% ipython --no-banner

In [1]: import numpy as np

In [2]: from numpy import linalg as LA

In [3]: np.set_printoptions(precision=3, suppress=True, linewidth=140)

In [4]: rng = np.random.default_rng(747782)

In [5]: lab = rng.integers(0, 3, 3)

In [6]: m1 = np.triu((lab[:, None] == lab) & (rng.random((3, 3)) < 0.8), 1).astype(int)

In [7]: m1 += m1.T

In [8]: print(m1)
[[0 0 0]
 [0 0 0]
 [0 0 0]]

In [9]: feats = np.array([[-0.4, 1.3, -0.2],
   ...:     [-0.2, 0.0, 0.4],
   ...:     [-0.4, 1.2, -1.5],
   ...:     [-1.8, 2.1, -0.8],
   ...:     [0.9, 0.2, 1.2],
   ...:     [0.7, 1.2, 1.6],
   ...:     [-0.7, 0.6, 0.4],
   ...:     [1.2, 0.0, -0.5],
   ...:     [-1.0, -0.5, 1.0],
   ...:     [0.8, 0.5, -0.9],
   ...:     [-0.8, -0.2, 1.3],
   ...:     [-0.1, -1.0, -0.7],
   ...:     [-1.4, 0.8, -0.6],
   ...:     [-0.3, 0.9, 0.2],
   ...:     [0.2, -0.7, -1.2],
   ...:     [-0.1, 1.0, 0.3],
   ...:     [-0.1, -0.4, 0.7],
   ...:     [0.2, 0.2, 0.4],
   ...:     [-0.4, -0.4, -1.3],
   ...:     [-0.8, 0.9, -0.3],
   ...:     [0.6, 1.7, -1.4],
   ...:     [-1.3, 0.5, 0.1],
   ...:     [0.2, -1.2, -1.3],
   ...:     [-2.7, 0.5, 2.6],
   ...:     [0.6, 0.7, 0.8],
   ...:     [-1.9, 1.5, 0.5],
   ...:     [-0.6, 0.1, 0.9]])

In [10]: feats[7] *= 10

In [11]: feats
Out[11]: 
array([[-0.4,  1.3, -0.2],
       [-0.2,  0. ,  0.4],
       [-0.4,  1.2, -1.5],
       [-1.8,  2.1, -0.8],
       [ 0.9,  0.2,  1.2],
       [ 0.7,  1.2,  1.6],
       [-0.7,  0.6,  0.4],
       [12. ,  0. , -5. ],
       [-1. , -0.5,  1. ],
       [ 0.8,  0.5, -0.9],
       [-0.8, -0.2,  1.3],
       [-0.1, -1. , -0.7],
       [-1.4,  0.8, -0.6],
       [-0.3,  0.9,  0.2],
       [ 0.2, -0.7, -1.2],
       [-0.1,  1. ,  0.3],
       [-0.1, -0.4,  0.7],
       [ 0.2,  0.2,  0.4],
       [-0.4, -0.4, -1.3],
       [-0.8,  0.9, -0.3],
       [ 0.6,  1.7, -1.4],
       [-1.3,  0.5,  0.1],
       [ 0.2, -1.2, -1.3],
       [-2.7,  0.5,  2.6],
       [ 0.6,  0.7,  0.8],
       [-1.9,  1.5,  0.5],
       [-0.6,  0.1,  0.9]])

In [12]: Xs = (feats - feats.mean(axis=0)) / feats.std(axis=0)

In [13]: Xs.std(axis=0)
Out[13]: array([1., 1., 1.])

In [14]: c = LA.lstsq(np.delete(Xs, 2, axis=1), Xs[:, 2])[0]

In [15]: np.abs(c).argmax()
Out[15]: np.int64(0)

In [16]: c
Out[16]: array([-0.718, -0.052])
